% python3 -q
>>> import numpy as np
>>> np.set_printoptions(precision=2, suppress=True, linewidth=120)
>>> M = np.load("sample7.npy")
>>> M
array([[  0,   0,   0,   0,   0],
       [ 14,   8,   0,   4,   6],
       [  0,   0,   0,   0,   0],
       [-35, -20,   0, -10, -15],
       [ 28,  16,   0,   8,  12],
       [ 14,   8,   0,   4,   6],
       [ 28,  16,   0,   8,  12],
       [  7,   4,   0,   2,   3],
       [-14,  -8,   0,  -4,  -6],
       [ 14,   8,   0,   4,   6],
       [-28, -16,   0,  -8, -12],
       [ 14,   8,   0,   4,   6]])
>>> # row 2 repeats row 0
>>> u = np.array([7, 7])
>>> np.cross(M[9, :3], M[10, :3])
array([0, 0, 0])
>>> np.correlate(M[9], M[10], "full")
array([-168, -208,  -64, -272, -624, -272,  -64, -208, -168])
>>> print(np.convolve(M[9], u))
[ 98 154  56  28  70  42]
>>> np.linalg.matrix_rank(M)
np.int64(1)
>>> M.sum(axis=1)
array([  0,  32,   0, -80,  64,  32,  64,  16, -32,  32, -64,  32])
>>> np.diff(M, axis=0)
array([[ 14,   8,   0,   4,   6],
       [-14,  -8,   0,  -4,  -6],
       [-35, -20,   0, -10, -15],
       [ 63,  36,   0,  18,  27],
       [-14,  -8,   0,  -4,  -6],
       [ 14,   8,   0,   4,   6],
       [-21, -12,   0,  -6,  -9],
       [-21, -12,   0,  -6,  -9],
       [ 28,  16,   0,   8,  12],
       [-42, -24,   0, -12, -18],
       [ 42,  24,   0,  12,  18]])
>>> np.count_nonzero(M)
np.int64(40)
>>> print(np.unravel_index(np.abs(M).argmax(), M.shape))
(np.int64(3), np.int64(0))
>>> np.linalg.lstsq(M[:-1].T, M[-1])[2]
np.int32(1)
>>> np.abs(np.diag(np.linalg.qr(M)[1])) > 1e-9
array([ True, False, False, False, False])
>>> print(round(float(np.trace(np.linalg.pinv(M) @ M)), 2))
1.0
>>> np.unique(M.round(6), axis=0).shape
(7, 5)
>>> r = np.linalg.matrix_rank(M)
>>> print(r)
1
>>> N = np.linalg.svd(M)[2][r:].T
>>> print(np.linalg.matrix_rank(M.T @ M), np.linalg.matrix_rank(M @ M.T))
1 1
>>> np.allclose(M @ N, 0)
True
>>> [int(np.linalg.matrix_rank(M[:i])) for i in range(1, len(M) + 1)]
[0, 1, 1, 1, 1, 1, 1, 1, 1, 1, 1, 1]
>>> X = np.vander(np.arange(9) - 3, 4, increasing=True)
>>> X
array([[  1,  -3,   9, -27],
       [  1,  -2,   4,  -8],
       [  1,  -1,   1,  -1],
       [  1,   0,   0,   0],
       [  1,   1,   1,   1],
       [  1,   2,   4,   8],
       [  1,   3,   9,  27],
       [  1,   4,  16,  64],
       [  1,   5,  25, 125]])
>>> vec = np.array([-1, -3, -3, 0])
>>> h1 = np.maximum(X @ vec, 0)
>>> print(np.maximum(X @ (3 * vec), 0))
[0 0 0 0 0 0 0 0 0]
>>> X.T @ h1
array([0, 0, 0, 0])
>>> h1
array([0, 0, 0, 0, 0, 0, 0, 0, 0])
>>> A = np.load("w.npy")
>>> A
array([[-3.,  1.,  0.,  0.,  0.,  0.,  0.,  0.,  0.,  0.,  0.],
       [ 0., -3.,  1.,  0.,  0.,  0.,  0.,  0.,  0.,  0.,  0.],
       [ 0.,  0., -3.,  1.,  0.,  0.,  0.,  0.,  0.,  0.,  0.],
       [ 0.,  0.,  0., -3.,  1.,  0.,  0.,  0.,  0.,  0.,  0.],
       [ 0.,  0.,  0.,  0., -3.,  1.,  0.,  0.,  0.,  0.,  0.],
       [ 0.,  0.,  0.,  0.,  0., -3.,  1.,  0.,  0.,  0.,  0.],
       [ 0.,  0.,  0.,  0.,  0.,  0., -3.,  1.,  0.,  0.,  0.],
       [ 0.,  0.,  0.,  0.,  0.,  0.,  0., -3.,  1.,  0.,  0.],
       [ 0.,  0.,  0.,  0.,  0.,  0.,  0.,  0., -3.,  1.,  0.],
       [ 0.,  0.,  0.,  0.,  0.,  0.,  0.,  0.,  0., -3.,  1.],
       [ 0.,  0.,  0.,  0.,  0.,  0.,  0.,  0.,  0.,  0., -3.]])
>>> M2 = A / np.sqrt((A ** 2).mean(axis=1, keepdims=True))
>>> print(A - A.mean(axis=1, keepdims=True))
[[-2.82  1.18  0.18  0.18  0.18  0.18  0.18  0.18  0.18  0.18  0.18]
 [ 0.18 -2.82  1.18  0.18  0.18  0.18  0.18  0.18  0.18  0.18  0.18]
 [ 0.18  0.18 -2.82  1.18  0.18  0.18  0.18  0.18  0.18  0.18  0.18]
 [ 0.18  0.18  0.18 -2.82  1.18  0.18  0.18  0.18  0.18  0.18  0.18]
 [ 0.18  0.18  0.18  0.18 -2.82  1.18  0.18  0.18  0.18  0.18  0.18]
 [ 0.18  0.18  0.18  0.18  0.18 -2.82  1.18  0.18  0.18  0.18  0.18]
 [ 0.18  0.18  0.18  0.18  0.18  0.18 -2.82  1.18  0.18  0.18  0.18]
 [ 0.18  0.18  0.18  0.18  0.18  0.18  0.18 -2.82  1.18  0.18  0.18]
 [ 0.18  0.18  0.18  0.18  0.18  0.18  0.18  0.18 -2.82  1.18  0.18]
 [ 0.18  0.18  0.18  0.18  0.18  0.18  0.18  0.18  0.18 -2.82  1.18]
 [ 0.27  0.27  0.27  0.27  0.27  0.27  0.27  0.27  0.27  0.27 -2.73]]
>>> np.linalg.norm(M2, axis=1)
array([3.32, 3.32, 3.32, 3.32, 3.32, 3.32, 3.32, 3.32, 3.32, 3.32, 3.32])
>>> M2[8]
array([ 0.  ,  0.  ,  0.  ,  0.  ,  0.  ,  0.  ,  0.  ,  0.  , -3.15,  1.05,  0.  ])
>>> print(np.linalg.matrix_rank(A - A.mean(axis=1, keepdims=True)))
10
